$ ipython --no-banner

In [1]: import numpy as np

In [2]: np.set_printoptions(precision=2, suppress=True, linewidth=140)

In [3]: def rd(a):
   ...:     return np.round(a, 2) + 0
   ...: 

In [4]: rng = np.random.default_rng(86)

In [5]: m1 = np.triu(rng.random((4, 4)) < 0.6, 1).astype(int)

In [6]: m1 = m1 + m1.T

In [7]: m1
Out[7]: 
array([[0, 1, 0, 1],
       [1, 0, 0, 1],
       [0, 0, 0, 1],
       [1, 1, 1, 0]])

In [8]: u = np.array([-2, -1, 3, -1])

In [9]: M2 = m1 + np.outer(u, np.eye(4)[2])

In [10]: np.linalg.matrix_rank(M2 - m1)
Out[10]: np.int64(1)

In [11]: M2
Out[11]: 
array([[ 0.,  1., -2.,  1.],
       [ 1.,  0., -1.,  1.],
       [ 0.,  0.,  3.,  1.],
       [ 1.,  1.,  0.,  0.]])

In [12]: np.linalg.matrix_rank(np.linalg.inv(M2) - np.linalg.inv(m1), tol=1e-8)
Out[12]: np.int64(1)

In [13]: rd(np.linalg.det(M2) / np.linalg.det(m1)), rd(1 + np.linalg.solve(m1, u)[2])
Out[13]: (np.float64(9.0), np.float64(9.0))

In [14]: X = np.loadtxt("w.csv", delimiter=",")

In [15]: X
Out[15]: 
array([[  7.95,  17.6 ,  -5.2 ],
       [  4.65,   8.82,  17.34],
       [  8.95,  15.75,   8.49],
       [ -2.85, -15.43,  12.4 ],
       [ 13.94,   3.14,  13.99],
       [ 16.3 ,   3.88,  10.92],
       [  8.5 ,  -1.75,  18.02],
       [-11.97,   9.4 ,  12.98],
       [-19.56,  -0.24,   4.17],
       [  6.13,  -0.03, -19.04],
       [-16.17,  11.3 ,  -3.29],
       [ 18.97,  -4.74,   4.22]])

In [16]: G = np.cov(X, rowvar=False)

In [17]: np.argsort(-X.std(axis=0).round(6), kind="stable")
Out[17]: array([0, 2, 1])

In [18]: rd(np.median(X, axis=0))
Out[18]: array([7.04, 3.51, 9.7 ])

In [19]: np.argwhere(np.triu(np.abs(np.corrcoef(X.T)) > 0.8, 1))
Out[19]: array([], shape=(0, 2), dtype=int64)

In [20]: rd(X.std(axis=0))
Out[20]: array([12.21,  8.9 , 10.41])

In [21]: rd(np.corrcoef(X.T))
Out[21]: 
array([[ 1.  , -0.05,  0.11],
       [-0.05,  1.  , -0.16],
       [ 0.11, -0.16,  1.  ]])

In [22]: Xs = X - X.mean(axis=0)

In [23]: U, sig, vt = np.linalg.svd(Xs, full_matrices=False)

In [24]: (np.sign(U[:, 0]) == np.sign(U[0, 0])).astype(int)
Out[24]: array([1, 0, 0, 1, 0, 0, 0, 1, 1, 1, 1, 0])

In [25]: np.abs(U[:, 0]).argmax()
Out[25]: np.int64(10)

In [26]: rd((sig ** 2).sum() ** 2 / (sig ** 4).sum())
Out[26]: np.float64(2.76)

In [27]: W2 = X[[2, 4]].astype(float)

In [28]: for _ in range(3):
    ...:     idx = np.linalg.norm(X[:, None] - W2, axis=-1).argmin(axis=1)
    ...:     W2 = np.array([X[idx == j].mean(axis=0) for j in range(2)])
    ...: 

In [29]: idx
Out[29]: array([0, 1, 0, 1, 1, 1, 1, 0, 0, 0, 0, 1])

In [30]: rd(W2)
Out[30]: 
array([[-4.11,  8.96, -0.32],
       [ 9.92, -1.01, 12.82]])

In [31]: np.bincount(idx)
Out[31]: array([6, 6])

In [32]: np.abs(W2[1] - W2[0]).argmax()
Out[32]: np.int64(0)
